% ipython --no-banner

In [1]: import numpy as np

In [2]: np.set_printoptions(precision=2, suppress=True, linewidth=140, legacy="1.25")

In [3]: X = np.loadtxt("x.csv", delimiter=",")

In [4]: X
Out[4]: 
array([[-0.3 ,  0.54, -0.25, -0.7 ,  0.45,  0.9 , -0.74, -0.39,  0.66, -0.68, -0.61, -0.38],
       [ 0.98,  0.49, -0.58,  0.96, -0.95,  0.6 ,  0.24,  0.49, -0.38, -0.3 ,  0.98,  0.65],
       [ 0.63, -0.58,  0.5 ,  0.81, -0.52, -0.85,  0.78,  0.52, -0.71,  0.83,  0.9 ,  0.63],
       [-0.51, -0.06,  0.53, -0.69,  0.7 ,  0.6 , -0.37, -0.16,  0.38,  0.3 , -0.22, -0.02],
       [-0.93, -0.29,  0.59, -0.92,  0.91,  0.08, -0.38, -0.38,  0.45,  0.29, -0.9 , -0.43],
       [-0.91, -0.55,  0.49, -0.75,  0.77, -0.82,  0.24, -0.19, -0.08,  0.49, -0.87, -0.36],
       [ 0.7 , -0.69, -0.15,  0.96, -0.89, -0.99,  0.94,  0.62, -0.91,  0.72,  0.81,  0.51],
       [-0.58,  0.86, -0.49, -0.96,  0.79,  1.  , -0.97, -0.71,  0.94, -0.94, -0.91, -0.69],
       [-0.61, -0.65,  0.95, -0.72,  0.9 ,  0.3 ,  0.11,  0.15,  0.08,  0.95,  0.61,  0.52],
       [-0.44, -0.6 , -0.29,  0.58, -0.48, -0.99,  0.82,  0.21, -0.74,  0.31, -0.58, -0.18],
       [-0.98, -0.49,  0.79, -0.97,  0.97, -0.04, -0.4 , -0.45,  0.51,  0.56, -0.95, -0.49],
       [ 0.35, -0.39,  0.09,  0.66, -0.47, -0.82,  0.64,  0.32, -0.56,  0.49,  0.54,  0.3 ],
       [-0.59, -0.72,  0.97, -0.7 ,  0.91,  0.22,  0.22,  0.22,  0.  ,  0.97,  0.73,  0.6 ],
       [-0.35, -0.64, -0.09,  0.6 , -0.42, -0.99,  0.82,  0.26, -0.74,  0.49, -0.35, -0.03],
       [-0.26, -0.11,  0.99, -0.96,  0.99,  1.  , -0.86, -0.06,  0.86,  0.95,  0.94,  0.75],
       [ 0.98, -0.92,  0.53,  1.  , -0.98, -1.  ,  1.  ,  0.92, -0.99,  0.99,  1.  ,  0.94],
       [ 0.84,  0.79, -0.06, -0.21, -0.02,  1.  , -0.87, -0.15,  0.78, -0.61,  0.85,  0.3 ],
       [ 0.97, -0.27, -0.9 ,  1.  , -1.  , -1.  ,  0.96,  0.7 , -0.95, -0.17,  0.92,  0.48],
       [ 1.  ,  0.99, -1.  ,  0.99, -1.  ,  0.97, -0.84, -0.25,  0.45, -1.  ,  0.25, -0.66],
       [-0.6 ,  0.5 , -0.49, -0.75,  0.43,  0.72, -0.7 , -0.47,  0.62, -0.79, -0.89, -0.6 ],
       [-0.19, -0.43,  0.46,  0.07,  0.2 , -0.6 ,  0.41,  0.17, -0.31,  0.62,  0.24,  0.22],
       [ 0.24,  0.73,  0.66, -0.91,  0.86,  1.  , -0.95, -0.39,  0.92, -0.25,  0.62,  0.21],
       [-0.78,  0.68, -0.08, -0.96,  0.87,  0.99, -0.93, -0.65,  0.89, -0.8 , -0.91, -0.63],
       [ 0.65,  0.75, -0.62, -0.04, -0.36,  0.96, -0.75, -0.24,  0.62, -0.83,  0.19, -0.15],
       [ 0.27, -0.34,  0.98, -0.69,  0.91,  0.98, -0.46,  0.24,  0.51,  0.96,  0.97,  0.81],
       [ 0.87,  0.7 ,  0.71, -0.46,  0.52,  1.  , -0.9 , -0.02,  0.83,  0.15,  0.97,  0.66],
       [ 0.48,  0.96,  0.7 , -0.99,  0.96,  1.  , -1.  , -0.68,  0.99, -0.78,  0.73,  0.14],
       [-1.  , -0.95,  0.09, -0.59,  0.68, -1.  ,  0.96, -0.12, -0.89,  0.73, -1.  , -0.8 ]])

In [5]: dist = np.linalg.norm(X[:, None] - X[None], axis=-1)

In [6]: np.unravel_index(dist.round(6).argmax(), dist.shape)
Out[6]: (7, 15)

In [7]: np.flatnonzero(dist[5] < dist.mean() / 2)
Out[7]: array([ 4,  5, 10, 27])

In [8]: dist[:5, :5]
Out[8]: 
array([[0.  , 3.62, 4.42, 1.64, 1.98],
       [3.62, 0.  , 2.54, 3.58, 4.45],
       [4.42, 2.54, 0.  , 3.51, 4.07],
       [1.64, 3.58, 3.51, 0.  , 1.13],
       [1.98, 4.45, 4.07, 1.13, 0.  ]])

In [9]: dist[5].round(6).argsort(kind="stable")[:4]
Out[9]: array([ 5, 10,  4, 27])

In [10]: np.unravel_index(np.abs(X).argmax(), X.shape)
Out[10]: (7, 5)

In [11]: np.count_nonzero(X)
Out[11]: 335

In [12]: np.round(X.mean(axis=0), 2) + 0
Out[12]: array([ 0.  , -0.02,  0.18, -0.19,  0.2 ,  0.15, -0.11, -0.02,  0.12,  0.13,  0.15,  0.08])

In [13]: np.linalg.svd(X, compute_uv=False)
Out[13]: array([9.01, 6.53, 5.69, 1.44, 1.28, 0.79, 0.7 , 0.63, 0.44, 0.26, 0.17, 0.09])

In [14]: Xc = X - X.mean(axis=0)

In [15]: V = np.linalg.svd(Xc)[2][:3]

In [16]: other = Xc - Xc @ V.T @ V

In [17]: round(np.linalg.norm(other) / np.linalg.norm(Xc), 2)
Out[17]: 0.19

In [18]: np.diag(V.T @ V)
Out[18]: array([0.3 , 0.2 , 0.28, 0.25, 0.27, 0.29, 0.2 , 0.07, 0.17, 0.29, 0.44, 0.21])

In [19]: cov = np.cov(X, rowvar=False)

In [20]: X.std(axis=0)
Out[20]: array([0.7 , 0.64, 0.59, 0.76, 0.73, 0.84, 0.73, 0.43, 0.68, 0.68, 0.76, 0.52])

In [21]: cov.round(2) + 0
Out[21]: 
array([[ 0.5 ,  0.14, -0.13,  0.36, -0.37,  0.04,  0.03,  0.15, -0.08, -0.09,  0.44,  0.22],
       [ 0.14,  0.43, -0.15, -0.12,  0.05,  0.46, -0.41, -0.18,  0.35, -0.41,  0.  , -0.09],
       [-0.13, -0.15,  0.36, -0.24,  0.29,  0.02, -0.03,  0.  ,  0.08,  0.28,  0.1 ,  0.13],
       [ 0.36, -0.12, -0.24,  0.6 , -0.56, -0.37,  0.38,  0.26, -0.4 ,  0.06,  0.25,  0.14],
       [-0.37,  0.05,  0.29, -0.56,  0.56,  0.29, -0.3 , -0.22,  0.34,  0.04, -0.21, -0.1 ],
       [ 0.04,  0.46,  0.02, -0.37,  0.29,  0.73, -0.6 , -0.24,  0.55, -0.34,  0.04, -0.05],
       [ 0.03, -0.41, -0.03,  0.38, -0.3 , -0.6 ,  0.56,  0.26, -0.52,  0.32,  0.07,  0.11],
       [ 0.15, -0.18,  0.  ,  0.26, -0.22, -0.24,  0.26,  0.19, -0.25,  0.18,  0.2 ,  0.17],
       [-0.08,  0.35,  0.08, -0.4 ,  0.34,  0.55, -0.52, -0.25,  0.49, -0.26, -0.08, -0.1 ],
       [-0.09, -0.41,  0.28,  0.06,  0.04, -0.34,  0.32,  0.18, -0.26,  0.48,  0.14,  0.2 ],
       [ 0.44,  0.  ,  0.1 ,  0.25, -0.21,  0.04,  0.07,  0.2 , -0.08,  0.14,  0.6 ,  0.37],
       [ 0.22, -0.09,  0.13,  0.14, -0.1 , -0.05,  0.11,  0.17, -0.1 ,  0.2 ,  0.37,  0.28]])

In [22]: np.round(np.corrcoef(X.T), 2) + 0
Out[22]: 
array([[ 1.  ,  0.3 , -0.3 ,  0.66, -0.7 ,  0.07,  0.06,  0.49, -0.15, -0.19,  0.79,  0.58],
       [ 0.3 ,  1.  , -0.38, -0.24,  0.1 ,  0.82, -0.83, -0.63,  0.76, -0.89,  0.01, -0.27],
       [-0.3 , -0.38,  1.  , -0.51,  0.64,  0.04, -0.07,  0.  ,  0.18,  0.67,  0.21,  0.42],
       [ 0.66, -0.24, -0.51,  1.  , -0.98, -0.56,  0.66,  0.78, -0.75,  0.1 ,  0.42,  0.34],
       [-0.7 ,  0.1 ,  0.64, -0.98,  1.  ,  0.46, -0.55, -0.68,  0.65,  0.07, -0.36, -0.25],
       [ 0.07,  0.82,  0.04, -0.56,  0.46,  1.  , -0.94, -0.65,  0.92, -0.58,  0.07, -0.1 ],
       [ 0.06, -0.83, -0.07,  0.66, -0.55, -0.94,  1.  ,  0.8 , -0.99,  0.62,  0.12,  0.28],
       [ 0.49, -0.63,  0.  ,  0.78, -0.68, -0.65,  0.8 ,  1.  , -0.82,  0.61,  0.61,  0.72],
       [-0.15,  0.76,  0.18, -0.75,  0.65,  0.92, -0.99, -0.82,  1.  , -0.54, -0.14, -0.26],
       [-0.19, -0.89,  0.67,  0.1 ,  0.07, -0.58,  0.62,  0.61, -0.54,  1.  ,  0.25,  0.53],
       [ 0.79,  0.01,  0.21,  0.42, -0.36,  0.07,  0.12,  0.61, -0.14,  0.25,  1.  ,  0.91],
       [ 0.58, -0.27,  0.42,  0.34, -0.25, -0.1 ,  0.28,  0.72, -0.26,  0.53,  0.91,  1.  ]])
